$ python -q
>>> import numpy as np
>>> np.set_printoptions(suppress=True, linewidth=200)
>>> mat = np.load("layer2.npy")
>>> mat
array([[3., 1., 1., 1.],
       [1., 3., 1., 1.],
       [1., 1., 3., 1.],
       [1., 1., 1., 3.]])
>>> # symmetric
>>> O, r_ = np.linalg.qr(mat)
>>> np.round(O @ r_, 1)
array([[3., 1., 1., 1.],
       [1., 3., 1., 1.],
       [1., 1., 3., 1.],
       [1., 1., 1., 3.]])
>>> O.round(1)
array([[-0.9,  0.4,  0.3, -0.2],
       [-0.3, -0.9,  0.3, -0.2],
       [-0.3, -0.1, -0.9, -0.2],
       [-0.3, -0.1, -0.1,  0.9]])
>>> np.allclose(r_.T @ r_, mat.T @ mat)
True
>>> rng = np.random.default_rng(894482)
>>> lab = rng.permutation(4)
>>> A2 = mat[:, lab] * rng.choice([-1, 1], 4)
>>> A2
array([[-1., -1.,  3.,  1.],
       [-1., -1.,  1.,  3.],
       [-3., -1.,  1.,  1.],
       [-1., -3.,  1.,  1.]])
>>> Uu, _, Vh = np.linalg.svd(mat.T @ A2)
>>> np.round(Uu @ Vh, 1) + 0
array([[ 0.,  0.,  1.,  0.],
       [ 0.,  0.,  0.,  1.],
       [-1.,  0.,  0.,  0.],
       [ 0., -1.,  0.,  0.]])
>>> K = np.load("m.npy")
>>> K
array([[ 2,  0,  3,  1, -1,  3,  3, -1],
       [-1,  2, -2,  2,  1, -2,  3, -2],
       [ 3,  1, -1,  1,  3,  2,  1,  2],
       [ 3,  1,  1,  1,  0,  1,  2, -2],
       [-1,  0, -3,  2, -1,  0, -1,  2],
       [-1, -3, -3,  2, -1, -3,  0,  3],
       [ 2,  3,  0,  0,  2, -3, -3,  2],
       [-1, -2,  1, -3, -2,  1,  3,  2]])
>>> np.round(np.linalg.norm(K, axis=0), 1)
array([5.5, 5.3, 5.8, 4.9, 4.6, 6.1, 6.5, 5.8])
>>> np.linalg.norm(K, axis=1).argmax()
np.int64(5)
>>> round(float(np.linalg.norm(K, "nuc")), 1)
39.2
>>> round(float(np.linalg.norm(K[4] - K[3])), 1)
7.8
>>> round(float(np.linalg.norm(K) ** 2 / np.linalg.norm(K, 2) ** 2), 1)
2.8
>>> feats = np.loadtxt("arr.csv", delimiter=",")
>>> feats
array([[-3.,  0.,  1.,  2.,  2., -3.],
       [ 0.,  2.,  1., -3., -2.,  1.],
       [ 0.,  0., -2., -3.,  0.,  0.],
       [ 0.,  0.,  0.,  2.,  1.,  0.],
       [ 0.,  0.,  0.,  0., -1., -2.],
       [ 0.,  0.,  0.,  0.,  0.,  0.]])
>>> Uu, sig, Vh = np.linalg.svd(feats)
>>> sig.round(1)
array([6.6, 3.6, 2.9, 2. , 0.6, 0. ])
>>> A2 = Uu[:, :5] @ np.diag(sig[:5]) @ Vh[:5]
>>> np.linalg.matrix_rank(A2)
np.int64(5)
>>> np.linalg.matrix_rank(feats, rtol=0.05)
np.int64(5)
>>> round(float(np.trace(np.linalg.pinv(feats) @ feats)), 1)
5.0
>>> np.unique(feats.round(6), axis=0).shape
(6, 6)
>>> np.round(feats @ np.linalg.pinv(feats) @ feats, 1) + 0
array([[-3.,  0.,  1.,  2.,  2., -3.],
       [ 0.,  2.,  1., -3., -2.,  1.],
       [ 0.,  0., -2., -3.,  0.,  0.],
       [ 0.,  0.,  0.,  2.,  1.,  0.],
       [ 0.,  0.,  0.,  0., -1., -2.],
       [ 0.,  0.,  0.,  0.,  0.,  0.]])
>>> np.allclose(feats[:-1].T @ np.linalg.lstsq(feats[:-1].T, feats[-1])[0], feats[-1])
True
